In [1]: import numpy as np

In [2]: from numpy import linalg as LA

In [3]: np.set_printoptions(suppress=True, linewidth=200)

In [4]: rnd = lambda a: np.round(a, 3) + 0

In [5]: X = np.loadtxt("m.csv", delimiter=",")

In [6]: X
Out[6]: 
array([[ 2., -1.,  1., -3.,  0.,  0.,  1., -3.,  0., -3.,  2.,  5.,  4.,  2.,  3.],
       [ 2.,  1.,  3.,  0., -3., -1., -1.,  2.,  3., -3.,  0.,  7.,  0.,  7.,  5.],
       [ 1., -1., -3.,  0., -1., -1., -1., -2.,  2., -3.,  6.,  5.,  9.,  2.,  8.],
       [ 1., -3., -2., -3.,  2.,  1.,  3., -3.,  1.,  2.,  5.,  3.,  3.,  9.,  9.],
       [ 3.,  1.,  2., -1., -1.,  2., -2., -3.,  3., -1.,  0.,  4.,  5.,  8.,  6.],
       [-3.,  3., -1.,  1., -2.,  3.,  2., -3.,  0., -2.,  4.,  6.,  6.,  1.,  0.],
       [ 3., -1.,  3., -2., -1.,  1.,  0.,  3., -3.,  2.,  9.,  4.,  9.,  4.,  1.],
       [ 1., -3.,  0.,  1., -1.,  3.,  0., -1., -3., -3.,  6.,  0.,  9.,  6.,  2.],
       [-3.,  2., -3.,  0., -1.,  1.,  2.,  0.,  1.,  1.,  5.,  8.,  1.,  1.,  7.],
       [ 0., -3.,  1., -1., -3.,  2.,  1., -3.,  0.,  1.,  1.,  0.,  4.,  4.,  9.],
       [ 0.,  0.,  0.,  0.,  0.,  0.,  0.,  0.,  0.,  0.,  1., -3., -5.,  2., -5.],
       [ 0.,  0.,  0.,  0.,  0.,  0.,  0.,  0.,  0.,  0.,  0., -5., -1.,  3.,  1.],
       [ 0.,  0.,  0.,  0.,  0.,  0.,  0.,  0.,  0.,  0., -2.,  5., -5.,  2.,  4.],
       [ 0.,  0.,  0.,  0.,  0.,  0.,  0.,  0.,  0.,  0.,  2.,  2.,  2.,  3.,  1.],
       [ 0.,  0.,  0.,  0.,  0.,  0.,  0.,  0.,  0.,  0., -5.,  2.,  0.,  0., -1.]])

In [7]: blk = np.stack([X, 2 * X, X[::-1]])

In [8]: np.einsum("bij,cij->bc", blk, blk)
Out[8]: 
array([[2066., 4132.,  453.],
       [4132., 8264.,  906.],
       [ 453.,  906., 2066.]])

In [9]: LA.matrix_rank(blk.reshape(3, -1))
Out[9]: np.int64(2)

In [10]: rnd(LA.norm(blk, axis=(1, 2)))
Out[10]: array([45.453, 90.907, 45.453])

In [11]: A2 = X / np.sqrt((X ** 2).mean(axis=1, keepdims=True))

In [12]: LA.matrix_rank(A2) == LA.matrix_rank(X)
Out[12]: np.True_

In [13]: rnd(A2[2])
Out[13]: array([ 0.249, -0.249, -0.748,  0.   , -0.249, -0.249, -0.249, -0.499,  0.499, -0.748,  1.497,  1.247,  2.245,  0.499,  1.996])

In [14]: W0 = np.loadtxt("case14.csv", delimiter=",")

In [15]: W0
Out[15]: 
array([[ 1., -4., -2.,  4.,  0., -2., -3., -1.,  2., -2., -2.,  3.,  2.,  1.],
       [-3.,  2., -1.,  1.,  3.,  4.,  1.,  0.,  0.,  5., -3.,  5.,  3., -2.],
       [ 2.,  4., -4.,  4., -2.,  2.,  2.,  5., -4., -3., -2., -2.,  4.,  2.],
       [ 4., -5., -3.,  0.,  0., -1.,  2., -3.,  0.,  0.,  4., -2.,  1.,  0.],
       [ 5.,  0., -3., -4.,  4., -3.,  2.,  4., -5., -3., -3., -2.,  4., -1.],
       [ 1.,  0., -2.,  0.,  0.,  5.,  2., -4.,  0., -2.,  0., -2.,  0., -1.],
       [ 2., -3.,  0., -4.,  5.,  5.,  4.,  1., -2., -5.,  3.,  0.,  2., -3.],
       [ 5.,  2., -1., -1.,  1.,  1.,  5.,  3.,  1., -5., -1.,  2., -4.,  1.],
       [ 4.,  2., -3.,  2., -5.,  5., -2., -4., -1.,  2., -1.,  5.,  0., -1.],
       [-2., -3., -1.,  1., -4., -2.,  1.,  0., -2.,  0., -2., -1.,  3., -4.],
       [-5.,  0., -4.,  6.,  6.,  6., -1., -1.,  2.,  8., -8., 13.,  8., -3.]])

In [16]: # null space of dimension 4

In [17]: left, sigma, VT = LA.svd(W0)

In [18]: rnd(sigma)
Out[18]: array([26.117, 16.861, 12.692, 12.573, 11.488,  9.277,  6.89 ,  6.028,  4.788,  4.081,  0.   ])

In [19]: np.argmax(sigma[:-1] / (sigma[1:] + 1e-6)) + 1
Out[19]: np.int64(10)

In [20]: A2 = left[:, :10] @ np.diag(sigma[:10]) @ VT[:10]

In [21]: rnd(LA.norm(W0 - A2) / LA.norm(W0))
Out[21]: np.float64(0.0)

In [22]: rk = LA.matrix_rank(W0)

In [23]: rk
Out[23]: np.int64(10)

In [24]: N = LA.svd(W0)[2][rk:].T

In [25]: [int(LA.matrix_rank(W0[:, :j + 1])) for j in range(14)]
Out[25]: [1, 2, 3, 4, 5, 6, 7, 8, 9, 10, 10, 10, 10, 10]

In [26]: [int(LA.matrix_rank(np.delete(W0, i, axis=0))) for i in range(11)]
Out[26]: [10, 10, 9, 9, 9, 9, 9, 9, 9, 9, 10]

In [27]: LA.matrix_rank(W0.T @ W0), LA.matrix_rank(W0 @ W0.T)
Out[27]: (np.int64(10), np.int64(10))

In [28]: [int(LA.matrix_rank(W0[:i])) for i in range(1, len(W0) + 1)]
Out[28]: [1, 2, 3, 4, 5, 6, 7, 8, 9, 10, 10]

In [29]: np.allclose(W0 @ N, 0)
Out[29]: True

In [30]: A2 = W0 / LA.norm(W0, axis=1, keepdims=True)

In [31]: cov = A2 @ A2.T

In [32]: np.argwhere(np.triu(np.abs(cov) > 0.95, 1))
Out[32]: array([], shape=(0, 2), dtype=int64)

In [33]: rnd(LA.norm(A2, axis=1))
Out[33]: array([1., 1., 1., 1., 1., 1., 1., 1., 1., 1., 1.])

In [34]: rnd(np.degrees(np.arccos(np.clip(cov[7, 10], -1, 1))))
Out[34]: np.float64(104.615)

In [35]: (cov - 2 * np.eye(11)).round(6).argmax(axis=1)
Out[35]: array([10, 10,  4,  5,  2,  6,  5,  6,  5,  0,  1])
